$ ipython --no-banner

In [1]: import numpy as np

In [2]: np.set_printoptions(precision=1, suppress=True, linewidth=200, legacy="1.25")

In [3]: K = np.load("sample10.npy")

In [4]: K
Out[4]: 
array([[ 0.,  1.,  3.,  1.,  0., -3., -1.,  1.,  0.],
       [ 1., -3.,  1.,  3.,  1., -1.,  3.,  3.,  0.],
       [-1., -3., -3., -3.,  1.,  1., -2., -3.,  0.],
       [-2.,  3., -2., -3.,  3., -3.,  1., -1.,  0.],
       [-3.,  2., -3., -2., -3.,  0.,  0.,  1.,  0.],
       [-2.,  1.,  3.,  1.,  1.,  2., -3., -2.,  0.],
       [-2.,  2.,  3.,  2.,  3.,  1., -2.,  3.,  0.],
       [ 0., -1., -2.,  2., -3.,  0.,  0., -3.,  0.],
       [ 0.,  0.,  0.,  0.,  0.,  0.,  0.,  0.,  2.]])

In [5]: round(float(np.abs(np.linalg.eigvals(K)).max()), 1)
Out[5]: 5.8

In [6]: np.allclose(K, K.T)
Out[6]: False

In [7]: other = np.array([[2, 0, 2],
   ...:     [2, 3, 1],
   ...:     [0, 2, 2],
   ...:     [3, 3, 1],
   ...:     [3, 3, 1],
   ...:     [0, 2, 2],
   ...:     [0, 3, 1],
   ...:     [3, 2, 1],
   ...:     [0, 0, 2]])

In [8]: np.einsum("ij->j", K)
Out[8]: array([-9.,  2.,  0.,  1.,  3., -3., -4., -1.,  2.])

In [9]: other.T @ K.T
Out[9]: 
array([[  8.,  17., -23.,  -1., -14.,  -2.,  24., -14.,   0.],
       [  5.,  18., -31.,   0., -13.,   6.,  29., -16.,   0.],
       [  2.,   9., -16., -11., -14.,   4.,  12.,  -9.,   4.]])

In [10]: np.einsum("ij,ij->i", K, K)
Out[10]: array([22., 40., 43., 46., 36., 33., 44., 27.,  4.])

In [11]: np.einsum("ik,kj->ij", K, other)
Out[11]: 
array([[  8.,   5.,   2.],
       [ 17.,  18.,   9.],
       [-23., -31., -16.],
       [ -1.,   0., -11.],
       [-14., -13., -14.],
       [ -2.,   6.,   4.],
       [ 24.,  29.,  12.],
       [-14., -16.,  -9.],
       [  0.,   0.,   4.]])

In [12]: K @ other
Out[12]: 
array([[  8.,   5.,   2.],
       [ 17.,  18.,   9.],
       [-23., -31., -16.],
       [ -1.,   0., -11.],
       [-14., -13., -14.],
       [ -2.,   6.,   4.],
       [ 24.,  29.,  12.],
       [-14., -16.,  -9.],
       [  0.,   0.,   4.]])

In [13]: np.diff(K, axis=0)
Out[13]: 
array([[ 1., -4., -2.,  2.,  1.,  2.,  4.,  2.,  0.],
       [-2.,  0., -4., -6.,  0.,  2., -5., -6.,  0.],
       [-1.,  6.,  1.,  0.,  2., -4.,  3.,  2.,  0.],
       [-1., -1., -1.,  1., -6.,  3., -1.,  2.,  0.],
       [ 1., -1.,  6.,  3.,  4.,  2., -3., -3.,  0.],
       [ 0.,  1.,  0.,  1.,  2., -1.,  1.,  5.,  0.],
       [ 2., -3., -5.,  0., -6., -1.,  2., -6.,  0.],
       [ 0.,  1.,  2., -2.,  3.,  0.,  0.,  3.,  2.]])

In [14]: K.mean(axis=0)
Out[14]: array([-1. ,  0.2,  0. ,  0.1,  0.3, -0.3, -0.4, -0.1,  0.2])

In [15]: np.linalg.matrix_rank(K)
Out[15]: 9

In [16]: K.sum(axis=1)
Out[16]: array([  2.,   8., -13.,  -4.,  -8.,   1.,  10.,  -7.,   2.])

In [17]: round(float(np.linalg.norm(K)), 1)
Out[17]: 17.2

In [18]: data = np.loadtxt("block13.csv", delimiter=",")

In [19]: data
Out[19]: 
array([[0.5, 0.5, 0. , 0. ],
       [0. , 0.7, 0.3, 0. ],
       [0. , 0. , 1. , 0. ],
       [0. , 0. , 0. , 1. ]])

In [20]: def softmax(z):
    ...:     e = np.exp(z - z.max(axis=-1, keepdims=True))
    ...:     return e / e.sum(axis=-1, keepdims=True)
    ...: 

In [21]: softmax(data).sum(axis=1)
Out[21]: array([1., 1., 1., 1.])

In [22]: np.round(softmax(10 * data[3]), 1) + 0
Out[22]: array([0., 0., 0., 1.])

In [23]: softmax(data[3] + 5)
Out[23]: array([0.2, 0.2, 0.2, 0.5])

In [24]: softmax(data[3])
Out[24]: array([0.2, 0.2, 0.2, 0.5])

In [25]: S = data @ data.T / np.sqrt(4)

In [26]: softmax(S)[3] @ data
Out[26]: array([0.1, 0.3, 0.3, 0.4])

In [27]: softmax(S)
Out[27]: 
array([[0.3, 0.3, 0.2, 0.2],
       [0.3, 0.3, 0.2, 0.2],
       [0.2, 0.2, 0.3, 0.2],
       [0.2, 0.2, 0.2, 0.4]])

In [28]: theta = np.radians(30)

In [29]: r_ = np.eye(4)

In [30]: r_[1, 1] = r_[0, 0] = np.cos(theta)

In [31]: r_[1, 0], r_[0, 1] = -np.sin(theta), np.sin(theta)

In [32]: r_
Out[32]: 
array([[ 0.9,  0.5,  0. ,  0. ],
       [-0.5,  0.9,  0. ,  0. ],
       [ 0. ,  0. ,  1. ,  0. ],
       [ 0. ,  0. ,  0. ,  1. ]])

In [33]: other = data @ r_.T

In [34]: np.allclose(np.linalg.norm(data, axis=1), np.linalg.norm(other, axis=1))
Out[34]: True

In [35]: np.abs(other - data).max(axis=0)
Out[35]: array([0.3, 0.3, 0. , 0. ])

In [36]: other
Out[36]: 
array([[0.7, 0.2, 0. , 0. ],
       [0.3, 0.6, 0.3, 0. ],
       [0. , 0. , 1. , 0. ],
       [0. , 0. , 0. , 1. ]])

In [37]: np.round(np.linalg.det(r_), 1), round(np.trace(r_), 1)
Out[37]: (1.0, 3.7)
